>>> import numpy as np
>>> np.set_printoptions(precision=2, suppress=True, linewidth=140)
>>> W0 = np.load("a.npy")
>>> print(W0)
[[ 2  2 -2]
 [-6 -6 -2]
 [ 0  0  0]
 [ 0  0  0]
 [ 0  0  0]
 [-5 -9 -4]
 [-1  3  2]
 [ 0  0  0]
 [-1  3  2]
 [ 0  0  0]
 [ 0  0  0]
 [ 0  0  0]
 [ 0  0  0]
 [ 3 -1 -4]
 [ 0  0  0]
 [-5 -9 -4]
 [ 3 -1 -4]
 [ 0  0  0]
 [ 0  0  0]
 [ 0  0  0]
 [-5 -9 -4]
 [-1  3  2]
 [-5 -9 -4]
 [ 0  0  0]
 [ 0  0  0]
 [-5 -9 -4]
 [ 0  0  0]
 [ 0  0  0]
 [-5 -9 -4]
 [ 0  0  0]
 [ 0  0  0]]
>>> rng = np.random.default_rng(88757)
>>> lab = rng.permutation(3)
>>> M2 = W0[:, lab] * rng.choice([-1, 1], 3)
>>> print(M2)
[[ 2  2  2]
 [-6  2 -6]
 [ 0  0  0]
 [ 0  0  0]
 [ 0  0  0]
 [-5  4 -9]
 [-1 -2  3]
 [ 0  0  0]
 [-1 -2  3]
 [ 0  0  0]
 [ 0  0  0]
 [ 0  0  0]
 [ 0  0  0]
 [ 3  4 -1]
 [ 0  0  0]
 [-5  4 -9]
 [ 3  4 -1]
 [ 0  0  0]
 [ 0  0  0]
 [ 0  0  0]
 [-5  4 -9]
 [-1 -2  3]
 [-5  4 -9]
 [ 0  0  0]
 [ 0  0  0]
 [-5  4 -9]
 [ 0  0  0]
 [ 0  0  0]
 [-5  4 -9]
 [ 0  0  0]
 [ 0  0  0]]
>>> Uu, _, Vh = np.linalg.svd(W0.T @ M2)
>>> print(np.round(np.linalg.lstsq(W0, M2)[0], 2) + 0)
[[ 1.  0.  0.]
 [ 0.  0.  1.]
 [ 0. -1.  0.]]
>>> print(np.round(Uu @ Vh, 2) + 0)
[[ 1.  0.  0.]
 [ 0.  0.  1.]
 [ 0. -1.  0.]]
>>> K = np.loadtxt("x.csv", delimiter=",")
>>> print(K)
[[0.12 0.16 0.16 0.12 0.16 0.06 0.06 0.16]
 [0.   0.2  0.1  0.1  0.1  0.1  0.2  0.2 ]
 [0.14 0.04 0.21 0.07 0.18 0.07 0.18 0.11]
 [0.09 0.18 0.14 0.14 0.05 0.18 0.05 0.18]
 [0.15 0.1  0.1  0.1  0.1  0.1  0.2  0.15]
 [0.25 0.2  0.25 0.1  0.05 0.05 0.1  0.  ]
 [0.04 0.04 0.09 0.04 0.17 0.17 0.22 0.22]
 [0.05 0.   0.14 0.24 0.19 0.05 0.14 0.19]]
>>> print(np.linalg.matrix_power(K, 100))
[[0.1  0.1  0.15 0.12 0.13 0.1  0.15 0.15]
 [0.1  0.1  0.15 0.12 0.13 0.1  0.15 0.15]
 [0.1  0.1  0.15 0.12 0.13 0.1  0.15 0.15]
 [0.1  0.1  0.15 0.12 0.13 0.1  0.15 0.15]
 [0.1  0.1  0.15 0.12 0.13 0.1  0.15 0.15]
 [0.1  0.1  0.15 0.12 0.13 0.1  0.15 0.15]
 [0.1  0.1  0.15 0.12 0.13 0.1  0.15 0.15]
 [0.1  0.1  0.15 0.12 0.13 0.1  0.15 0.15]]
>>> print(K.sum(axis=1))
[1. 1. 1. 1. 1. 1. 1. 1.]
>>> pr = np.eye(8)[2]
>>> for _ in range(4):
...     pr = pr @ K
...     print(pr.round(2))
... 
[0.14 0.04 0.21 0.07 0.18 0.07 0.18 0.11]
[0.11 0.09 0.15 0.1  0.14 0.1  0.15 0.15]
[0.1  0.1  0.15 0.11 0.13 0.1  0.15 0.15]
[0.1  0.1  0.15 0.12 0.13 0.1  0.15 0.15]
>>> M2 = np.linalg.inv(K)
>>> print(round(np.linalg.cond(K), 2))
75.38
>>> print(round(np.linalg.det(K) * np.linalg.det(M2), 2))
1.0
>>> print((np.abs(M2) > 1e-9).astype(int))
[[1 1 1 1 1 1 1 1]
 [1 1 1 1 1 1 1 1]
 [1 1 1 1 1 1 1 1]
 [1 1 1 1 1 1 1 1]
 [1 1 1 1 1 1 1 1]
 [1 1 1 1 1 1 1 1]
 [1 1 1 1 1 1 1 1]
 [1 1 1 1 1 1 1 1]]
>>> u = np.array([3, 3, 0, 2, 3, 1, 5, 1])
>>> M2 = K + np.outer(u, np.eye(8)[0])
>>> print(np.round(np.linalg.det(M2) / np.linalg.det(K), 2), np.round(1 + np.linalg.solve(K, u)[0], 2))
0.87 0.87
>>> print(M2)
[[3.12 0.16 0.16 0.12 0.16 0.06 0.06 0.16]
 [3.   0.2  0.1  0.1  0.1  0.1  0.2  0.2 ]
 [0.14 0.04 0.21 0.07 0.18 0.07 0.18 0.11]
 [2.09 0.18 0.14 0.14 0.05 0.18 0.05 0.18]
 [3.15 0.1  0.1  0.1  0.1  0.1  0.2  0.15]
 [1.25 0.2  0.25 0.1  0.05 0.05 0.1  0.  ]
 [5.04 0.04 0.09 0.04 0.17 0.17 0.22 0.22]
 [1.05 0.   0.14 0.24 0.19 0.05 0.14 0.19]]
>>> print(np.linalg.matrix_rank(np.linalg.inv(M2) - np.linalg.inv(K), tol=1e-8))
1
>>> print(np.linalg.matrix_rank(M2 - K))
1
>>> X = np.loadtxt("data.csv", delimiter=",")
>>> print(X)
[[  0.6  -0.9   1.5   2.7  -0.3   0.1]
 [  0.1   0.2   0.5  -0.7  -0.2  -0.5]
 [ -0.3  -0.3   1.3  -0.5  -0.3  -0.7]
 [  0.7  -2.1  -1.6  -1.   -0.5  -1.4]
 [ -0.7   1.8  -3.2   1.    1.1  -2.7]
 [  0.3   0.1   1.4  -0.6   1.2   0.8]
 [ -0.6   0.    1.2   1.1  -1.   -1.3]
 [  1.2  -1.    0.8  -0.1   0.5  -0.7]
 [ -3.    1.4  -1.6  -0.7   2.1  -0.2]
 [  0.6  -0.9  -0.8   1.    0.   -0.8]
 [ -0.4   0.1   0.8  -1.1  -0.3   0.4]
 [ -0.6   0.9  -0.2   0.   -0.3  -1. ]
 [  0.1  -0.5  -0.4  -0.2   0.1  -1.4]
 [  0.7   0.9  -0.6  -0.7   0.2  -0.5]
 [ -1.5   1.8  -1.3   1.1  -0.8   1.7]
 [  0.3   1.1  -1.2  -0.4   0.   -0.5]
 [ -0.8  -1.5   0.8   0.9  -0.4   0.1]
 [ -0.9   0.8  -0.7   0.2  -1.5   0.4]
 [  8.  -20.    2.   12.  -10.   -8. ]
 [  1.7   0.1   0.3  -0.2  -0.4   0. ]
 [ -1.3   1.    0.9   0.3  -0.1  -0.9]
 [ -1.8   1.   -0.1   0.4   0.8  -2.2]
 [  1.8  -0.4   0.4  -1.    1.3   0.8]
 [  0.6   0.4   1.2  -0.6   0.5   0.9]]
>>> hat = X @ np.linalg.solve(X.T @ X, X.T)
>>> print(np.diag(hat))
[0.39 0.08 0.16 0.38 0.6  0.15 0.24 0.12 0.49 0.07 0.12 0.1  0.08 0.11 0.42 0.12 0.16 0.25 0.97 0.18 0.19 0.31 0.24 0.07]
>>> print(np.round(np.linalg.eigvalsh(hat), 2) + 0)
[0. 0. 0. 0. 0. 0. 0. 0. 0. 0. 0. 0. 0. 0. 0. 0. 0. 0. 1. 1. 1. 1. 1. 1.]
>>> print(np.trace(hat))
6.0
>>> print(np.allclose(hat @ hat, hat))
True
>>> gram = np.cov(X, rowvar=False)
>>> print(np.argsort(-X.std(axis=0).round(6), kind="stable"))
[1 3 4 0 5 2]
>>> print(np.polyfit(X[:, 3], X[:, 5], 1))
[-0.57 -0.42]
>>> print(round(np.corrcoef(X[:, 3], X[:, 5])[0, 1], 2))
-0.81
>>> print(np.corrcoef(X.T))
[[ 1.   -0.88  0.42  0.74 -0.79 -0.65]
 [-0.88  1.   -0.41 -0.91  0.92  0.81]
 [ 0.42 -0.41  1.    0.32 -0.37 -0.09]
 [ 0.74 -0.91  0.32  1.   -0.91 -0.81]
 [-0.79  0.92 -0.37 -0.91  1.    0.76]
 [-0.65  0.81 -0.09 -0.81  0.76  1.  ]]
>>> M2 = X / np.sqrt((X ** 2).mean(axis=1, keepdims=True))
>>> print(np.linalg.matrix_rank(M2) == np.linalg.matrix_rank(X))
True
>>> W1 = np.array([[0, 2, 3, 0],
...     [1, 3, 1, 3],
...     [0, 1, 2, 2],
...     [1, 3, 1, 2],
...     [0, 1, 2, 0],
...     [1, 1, 3, 2]])
>>> beta = np.array([1, 0, 2, 0])
>>> H = np.maximum(X @ W1 + beta, 0)
>>> print((H > 0).astype(int))
[[1 1 1 1]
 [0 0 1 0]
 [0 0 1 0]
 [0 0 0 0]
 [1 1 0 0]
 [1 1 1 1]
 [1 1 0 1]
 [0 0 1 0]
 [1 0 0 0]
 [1 0 0 0]
 [1 0 1 1]
 [1 0 0 1]
 [0 0 0 0]
 [1 1 1 0]
 [1 1 1 1]
 [1 1 0 0]
 [1 0 1 0]
 [1 0 0 1]
 [0 0 0 0]
 [1 1 1 1]
 [1 1 0 1]
 [1 0 0 0]
 [1 1 1 0]
 [1 1 1 1]]
>>> print((H > 0).mean(axis=0))
[0.75 0.46 0.5  0.42]
>>> W2 = np.array([[-3, 2], [-1, 1], [3, 2], [-1, 1]])
>>> print((H @ W2).round(6).argmax(axis=1))
[1 0 0 0 1 1 1 0 1 1 1 1 0 1 1 1 1 1 0 1 1 1 0 1]
>>> T = np.stack([X, -2 * X, X[::-1]])
>>> print(T.sum(axis=0))
[[  0.    1.3  -0.3  -3.3   0.8   0.8]
 [  1.7  -0.6  -0.1  -0.3   1.5   1.3]
 [ -1.5   1.3  -1.4   0.9   1.1  -1.5]
 [ -2.    3.1   2.5   1.3   0.4   0.5]
 [  2.4  -1.7   3.5  -1.2  -1.5   2.7]
 [  7.7 -20.1   0.6  12.6 -11.2  -8.8]
 [ -0.3   0.8  -1.9  -0.9  -0.5   1.7]
 [ -2.   -0.5   0.    1.   -0.9   0.8]
 [  3.3  -0.3   0.4   0.3  -2.1  -0.3]
 [ -2.1   2.7  -0.5   0.1  -0.8   2.5]
 [  1.1   0.8  -1.4   0.4   0.5  -0.9]
 [  0.7  -1.4  -0.2  -0.2   0.4  -0.4]
 [ -0.7   1.4   0.2   0.2  -0.4   0.4]
 [ -1.1  -0.8   1.4  -0.4  -0.5   0.9]
 [  2.1  -2.7   0.5  -0.1   0.8  -2.5]
 [ -3.3   0.3  -0.4  -0.3   2.1   0.3]
 [  2.    0.5   0.   -1.    0.9  -0.8]
 [  0.3  -0.8   1.9   0.9   0.5  -1.7]
 [ -7.7  20.1  -0.6 -12.6  11.2   8.8]
 [ -2.4   1.7  -3.5   1.2   1.5  -2.7]
 [  2.   -3.1  -2.5  -1.3  -0.4  -0.5]
 [  1.5  -1.3   1.4  -0.9  -1.1   1.5]
 [ -1.7   0.6   0.1   0.3  -1.5  -1.3]
 [  0.   -1.3   0.3   3.3  -0.8  -0.8]]
>>> print(np.linalg.matrix_rank(T.reshape(3, -1)))
2
>>> print(T.shape)
(3, 24, 6)
>>> mat = np.loadtxt("block6.csv", delimiter=",")
>>> print(mat)
[[  3.41 -11.57  -0.17]
 [  1.06  -9.59  -0.77]
 [ -0.56  -7.77  -1.1 ]
 [ -0.76  -7.49  -1.13]
 [ -1.25  -6.68  -1.18]
 [ -1.4   -6.39  -1.18]
 [ -1.49  -6.2   -1.19]
 [ -1.75  -5.54  -1.17]
 [ -1.88  -5.07  -1.14]
 [ -1.99  -4.3   -1.05]
 [ -2.    -3.94  -0.99]
 [ -1.95  -3.31  -0.87]
 [ -1.3   -1.58  -0.4 ]
 [ -1.29  -1.56  -0.39]
 [ -0.8   -0.87  -0.18]
 [ -0.11  -0.11  -0.01]
 [  0.2    0.2   -0.03]
 [  0.22   0.23  -0.04]
 [  0.27   0.28  -0.06]
 [  0.33   0.35  -0.12]
 [  0.37   0.44  -0.25]
 [  0.32   0.49  -0.47]
 [  0.21   0.5   -0.7 ]
 [ -0.89   0.27  -1.98]
 [ -0.91   0.27  -2.  ]
 [ -1.5    0.13  -2.55]
 [ -2.7   -0.17  -3.6 ]
 [ -3.32  -0.33  -4.11]
 [ -3.64  -0.41  -4.37]
 [ -4.39  -0.59  -4.96]
 [ -5.17  -0.78  -5.57]
 [ -5.36  -0.82  -5.72]
 [ -7.73  -1.38  -7.49]
 [-16.79  -3.35 -13.85]]
>>> d = np.linalg.norm(mat[:, None] - mat[None], axis=-1)
>>> print(np.linalg.matrix_rank(d ** 2))
5
>>> print(d[3].round(6).argsort(kind="stable")[:4])
[3 2 4 5]
>>> print(np.flatnonzero(d[3] < d.mean() / 2))
[1 2 3 4 5 6 7 8]
>>> print(d.mean(axis=1).argmax())
33
